$ python -q
>>> import numpy as np
>>> from numpy import linalg as LA
>>> np.set_printoptions(precision=3, suppress=True, linewidth=120)
>>> m1 = np.loadtxt("block11.csv", delimiter=",")
>>> m1
array([[-0.071,  0.997],
       [ 0.997,  0.071]])
>>> print(LA.svd(m1, compute_uv=False))
[1. 1.]
>>> ev, V = LA.eig(m1)
>>> np.sort(LA.eigvals(m1 @ m1))
array([1., 1.])
>>> np.prod(ev)
np.float64(-1.0)
>>> np.round(m1 @ V[:, 0] - ev[0] * V[:, 0], 3) + 0
array([0., 0.])
>>> print(np.sort(LA.eigvals(m1.T)))
[-1.  1.]
>>> M = np.load("data.npy")
>>> M
array([[-1,  0,  3,  2,  2],
       [ 2, -1,  0,  3,  2],
       [ 2,  2, -1,  0,  3],
       [ 3,  2,  2, -1,  0],
       [ 0,  3,  2,  2, -1]])
>>> Uu, sig, vt = LA.svd(M, full_matrices=False)
>>> sig
array([6.   , 4.618, 4.618, 2.382, 2.382])
>>> np.cumsum(sig ** 2) / np.sum(sig ** 2)
array([0.4  , 0.637, 0.874, 0.937, 1.   ])
>>> print(np.abs(vt[0]))
[0.447 0.447 0.447 0.447 0.447]
>>> np.abs(Uu[:, 0]).round(6).argmax()
np.int64(0)
>>> Uu.shape, sig.shape, vt.shape
((5, 5), (5,), (5, 5))
>>> x0 = np.array([0, 2, 2, 2, 1])
>>> target = M @ x0
>>> target
array([12,  6,  5,  6, 13])
>>> print(LA.solve(M, 4 * target))
[0. 8. 8. 8. 4.]
>>> A = np.load("w.npy")
>>> print(A)
[[ -6.   2.  -3.  -1.]
 [-10.   4.  -4.  -2.]
 [  1.   0.   2.  -1.]
 [ 13.  -4.   5.   4.]]
>>> Uu, sig, vt = LA.svd(A)
>>> V = vt[:(sig > 1e-8).sum()]
>>> rng = np.random.default_rng(59)
>>> x0 = A[0] + 3 * A[3] + rng.integers(2) * np.eye(4)[0]
>>> x0
array([ 34., -10.,  12.,  11.])
>>> V.T @ V
array([[ 0.75, -0.25,  0.25,  0.25],
       [-0.25,  0.75,  0.25,  0.25],
       [ 0.25,  0.25,  0.75, -0.25],
       [ 0.25,  0.25, -0.25,  0.75]])
>>> np.allclose(V.T @ V @ x0, x0)
False
>>> round(LA.norm(x0 - V.T @ V @ x0), 3)
np.float64(0.5)
>>> rank = LA.matrix_rank(A)
>>> rank
np.int64(3)
>>> ns = LA.svd(A)[2][rank:].T
>>> np.round(A @ ns, 3) + 0
array([[0.],
       [0.],
       [0.],
       [0.]])
>>> ns[:, 0] / ns[np.abs(ns[:, 0]).round(6).argmax(), 0]
array([ 1.,  1., -1., -1.])
>>> [int(LA.matrix_rank(A[:i])) for i in range(1, len(A) + 1)]
[1, 2, 3, 3]
>>> Uu, sig, vt = LA.svd(A)
>>> sig.round(3) + 0
array([20.294,  2.281,  0.981,  0.   ])
>>> other = Uu[:, :3] @ np.diag(sig[:3]) @ vt[:3]
>>> round(LA.norm(A - other, 2), 3), round(sig[3], 3)
(np.float64(0.0), np.float64(0.0))
>>> E = np.load("out2.npy")
>>> E
array([[2, 0, 1],
       [0, 4, 0],
       [3, 0, 4]])
>>> labels = rng.permutation(3)
>>> labels
array([2, 1, 0])
>>> other = E[labels][:, labels]
>>> np.trace(other)
np.int64(10)
>>> print(round(float(LA.det(other)), 3), round(float(LA.det(E[labels])), 3))
20.0 -20.0
>>> print(np.sort(np.abs(LA.eigvals(other))))
[1. 4. 5.]
>>> np.allclose(other, E)
False
>>> def softmax(z):
...     e = np.exp(z - z.max(axis=-1, keepdims=True))
...     return e / e.sum(axis=-1, keepdims=True)
... 
>>> softmax(E[0] + -1)
array([0.665, 0.09 , 0.245])
>>> S = E @ E.T / np.sqrt(3)
>>> softmax(S).round(6).argmax(axis=1)
array([2, 1, 2])
>>> np.sort(LA.eigvals(E).real)
array([1., 4., 5.])
>>> (LA.matrix_power((E != 0) + (E.T != 0) + np.eye(3), 3) > 0).astype(int)
array([[1, 0, 1],
       [0, 1, 0],
       [1, 0, 1]])
>>> (E != 0).astype(int)
array([[1, 0, 1],
       [0, 1, 0],
       [1, 0, 1]])
>>> np.flatnonzero(LA.matrix_power((E != 0) + (E.T != 0) + np.eye(3), 3)[0])
array([0, 2])
>>> round(LA.det(E), 3)
np.float64(20.0)
>>> np.diff(E, axis=0)
array([[-2,  4, -1],
       [ 3, -4,  4]])
>>> np.count_nonzero(E)
np.int64(5)
>>> LA.matrix_rank(E)
np.int64(3)
>>> E - E[0]
array([[ 0,  0,  0],
       [-2,  4, -1],
       [ 1,  0,  3]])
>>> E.shape
(3, 3)
>>> ev, V = LA.eig(E)
>>> ev
array([1., 5., 4.])
>>> print(np.prod(ev))
20.0
>>> print(E @ V[:, 0] - ev[0] * V[:, 0])
[0. 0. 0.]
>>> feats = np.loadtxt("a.csv", delimiter=",")
>>> feats
array([[-1.4  ,  1.1  , -3.158],
       [ 1.2  ,  0.4  , -1.14 ],
       [-0.5  , -1.   ,  3.186],
       [ 0.9  , -0.2  ,  0.585],
       [ 0.4  , -1.7  ,  4.991],
       [-1.   , -0.1  ,  0.241],
       [-0.6  , -3.2  ,  9.638],
       [-0.1  , -1.4  ,  4.186],
       [-1.5  ,  0.3  , -0.94 ],
       [-2.5  , -0.9  ,  2.603]])
>>> Ac = (feats - feats.mean(axis=0)) / feats.std(axis=0)
>>> print(np.argwhere(np.abs(Ac) > 2))
[[6 1]
 [6 2]]
>>> c = LA.lstsq(np.delete(Ac, 1, axis=1), Ac[:, 1])[0]
>>> c
array([ 0.003, -1.   ])
>>> round(1 - np.var(Ac[:, 1] - np.delete(Ac, 1, axis=1) @ c), 3)
np.float64(0.999)
>>> dist = LA.norm(feats[:, None] - feats[None], axis=-1)
>>> dist.mean(axis=1).argmax()
np.int64(6)
>>> dist[:5, :5]
array([[0.   , 3.365, 6.743, 4.581, 8.803],
       [3.365, 0.   , 4.854, 1.851, 6.53 ],
       [6.743, 4.854, 0.   , 3.06 , 2.135],
       [4.581, 1.851, 3.06 , 0.   , 4.681],
       [8.803, 6.53 , 2.135, 4.681, 0.   ]])
>>> LA.matrix_rank(dist ** 2)
np.int64(5)
>>> np.flatnonzero(dist[6] < dist.mean() / 2)
array([6])
>>> G = np.cov(feats, rowvar=False)
>>> np.argsort(-feats.std(axis=0).round(6), kind="stable")
array([2, 1, 0])
>>> np.corrcoef(feats.T)
array([[ 1.   , -0.068,  0.071],
       [-0.068,  1.   , -1.   ],
       [ 0.071, -1.   ,  1.   ]])
>>> np.round(np.corrcoef(feats[:, 0], feats[:, 1])[0, 1], 3)
np.float64(-0.068)
>>> np.median(feats, axis=0)
array([-0.55 , -0.55 ,  1.594])
>>> np.argwhere(np.triu(np.abs(np.corrcoef(feats.T)) > 0.8, 1))
array([[1, 2]])
